In [1]: import numpy as np

In [2]: np.set_printoptions(suppress=True, linewidth=100)

In [3]: M = np.loadtxt("a.csv", delimiter=",")

In [4]: M
Out[4]: 
array([[ -1.4,  -1.5, -10. ],
       [  1. ,   0.7,  -1. ],
       [  1.6,   1.1,   6. ],
       [ -0.7,  -2. ,  -2. ]])

In [5]: hat = M @ np.linalg.solve(M.T @ M, M.T)

In [6]: np.round(np.linalg.eigvalsh(hat), 2) + 0
Out[6]: array([0., 1., 1., 1.])

In [7]: np.allclose(hat @ hat, hat)
Out[7]: True

In [8]: print(round(np.trace(hat), 2))
3.0

In [9]: E = np.array([[-4, -1, 12, 2], [1, 0, -3, -1], [-1, -4, 3, -4]])

In [10]: r0, v = E[2], E[1]

In [11]: r0 @ r0
Out[11]: np.int64(42)

In [12]: p = (r0 @ v) / (r0 @ r0) * r0

In [13]: p.round(2)
Out[13]: array([ 0.14,  0.57, -0.43,  0.57])

In [14]: round(np.linalg.norm(r0 + v) ** 2 + np.linalg.norm(r0 - v) ** 2, 2)
Out[14]: np.float64(106.0)

In [15]: W = np.array([[2, 0, 2, 3, 2, 5],
    ...:     [0, 3, 2, 5, 5, 0],
    ...:     [0, 4, 2, 5, 1, 3],
    ...:     [2, 4, 4, 4, 0, 1]])

In [16]: coef = np.array([3, 1, 0, 1, 1, 3])

In [17]: hid = np.maximum(E @ W + coef, 0)

In [18]: np.round((hid > 0).mean(axis=0), 2)
Out[18]: array([0.33, 0.33, 0.33, 0.33, 0.  , 0.67])

In [19]: print((hid > 0).astype(int))
[[0 1 1 1 0 1]
 [1 0 0 0 0 0]
 [0 0 0 0 0 1]]

In [20]: basis = np.array([[2, 1], [0, 1], [0, 2], [1, 1], [2, 0], [1, 1]])

In [21]: hid @ basis
Out[21]: 
array([[ 73, 171],
       [  6,   3],
       [  3,   3]])

In [22]: W @ basis
Out[22]: 
array([[16, 14],
       [15, 12],
       [10, 16],
       [ 9, 19]])

In [23]: print(round(np.linalg.norm(E, 2) / np.linalg.norm(E), 2))
0.92

In [24]: print(np.linalg.matrix_rank(E, rtol=0.1))
2

In [25]: [round(float(x), 2) for x in np.linalg.svd(E, compute_uv=False)[:3]]
Out[25]: [13.6, 5.75, 0.12]

In [26]: W = np.array([[-3, 6], [-9, 6], [4, 8]])

In [27]: coef = np.array([2, 1])

In [28]: hid = np.maximum(M @ W + coef, 0)

In [29]: np.linalg.matrix_rank(hid)
Out[29]: np.int64(2)

In [30]: (hid > 0).mean(axis=0)
Out[30]: array([0.5, 0.5])

In [31]: hid.round(2)
Out[31]: 
array([[ 0. ,  0. ],
       [ 0. ,  3.2],
       [11.3, 65.2],
       [14.1,  0. ]])

In [32]: basis = np.array([[-2, 2], [-1, 0]])

In [33]: W @ basis
Out[33]: 
array([[  0,  -6],
       [ 12, -18],
       [-16,   8]])

In [34]: (hid @ basis).round(6).argmax(axis=1)
Out[34]: array([0, 1, 1, 1])

In [35]: W0 = np.loadtxt("block5.csv", delimiter=",")

In [36]: W0
Out[36]: 
array([[-0.42,  1.68, -1.39],
       [ 1.9 ,  0.47,  1.33],
       [ 5.  , -2.28, -0.53],
       [ 3.9 , -4.34, -0.62],
       [ 4.02, -3.09,  0.61],
       [ 4.49, -3.25, -1.99],
       [ 4.93, -3.02, -1.77],
       [ 1.84,  0.99,  1.46],
       [ 0.48,  2.63, -0.72],
       [ 1.44,  1.23,  2.62],
       [-0.11,  3.6 , -0.09],
       [ 2.91, -3.98, -0.02],
       [ 4.69, -4.09, -0.24],
       [ 0.14,  2.97, -2.46],
       [ 0.1 ,  0.85,  2.64],
       [ 2.45,  1.56,  2.25],
       [ 2.72,  1.19,  2.26]])

In [37]: Ac = W0 - W0.mean(axis=0)

In [38]: U, sig, Vt = np.linalg.svd(Ac, full_matrices=False)

In [39]: np.round(sig ** 2 / (sig ** 2).sum(), 2)
Out[39]: array([0.77, 0.18, 0.05])

In [40]: gram = W0.T @ W0

In [41]: np.allclose(gram, gram.T)
Out[41]: True

In [42]: print(np.round(np.diag(gram), 2))
[154.22 124.64  44.6 ]

In [43]: (W0 @ W0.T).shape
Out[43]: (17, 17)

In [44]: np.linalg.matrix_rank(gram)
Out[44]: np.int64(3)

In [45]: np.round(np.linalg.svd(W0, compute_uv=False) ** 2, 2)
Out[45]: array([230.13,  59.32,  34.01])

In [46]: x = np.array([-5, -1, 3])

In [47]: target = W0 @ x

In [48]: np.round(np.linalg.solve(W0.T @ W0, W0.T @ target), 2)
Out[48]: array([-5., -1.,  3.])

In [49]: print(np.round(np.linalg.pinv(W0) @ W0, 2) + 0)
[[1. 0. 0.]
 [0. 1. 0.]
 [0. 0. 1.]]

In [50]: rng = np.random.default_rng(620)

In [51]: target = target + 0.3 * rng.normal(size=17)

In [52]: target.round(2)
Out[52]: 
array([ -3.63,  -5.75, -24.27, -17.39, -15.14, -25.29, -26.97,  -5.9 ,  -6.66,  -0.16,  -3.53,
       -10.35, -19.86, -10.48,   6.73,  -6.49,  -7.8 ])

In [53]: coef, *_ = np.linalg.lstsq(W0, target)

In [54]: np.round(W0.T @ (target - W0 @ coef), 2) + 0
Out[54]: array([0., 0., 0.])

In [55]: coef.round(2)
Out[55]: array([-4.93, -0.92,  3.02])

In [56]: [round(float(np.linalg.norm(np.linalg.solve(W0.T @ W0 + lam * np.eye(3), W0.T @ target))), 2) for lam in (0, 1, 10, 100)]
Out[56]: [5.85, 5.74, 4.93, 2.65]

In [57]: coef.round()
Out[57]: array([-5., -1.,  3.])
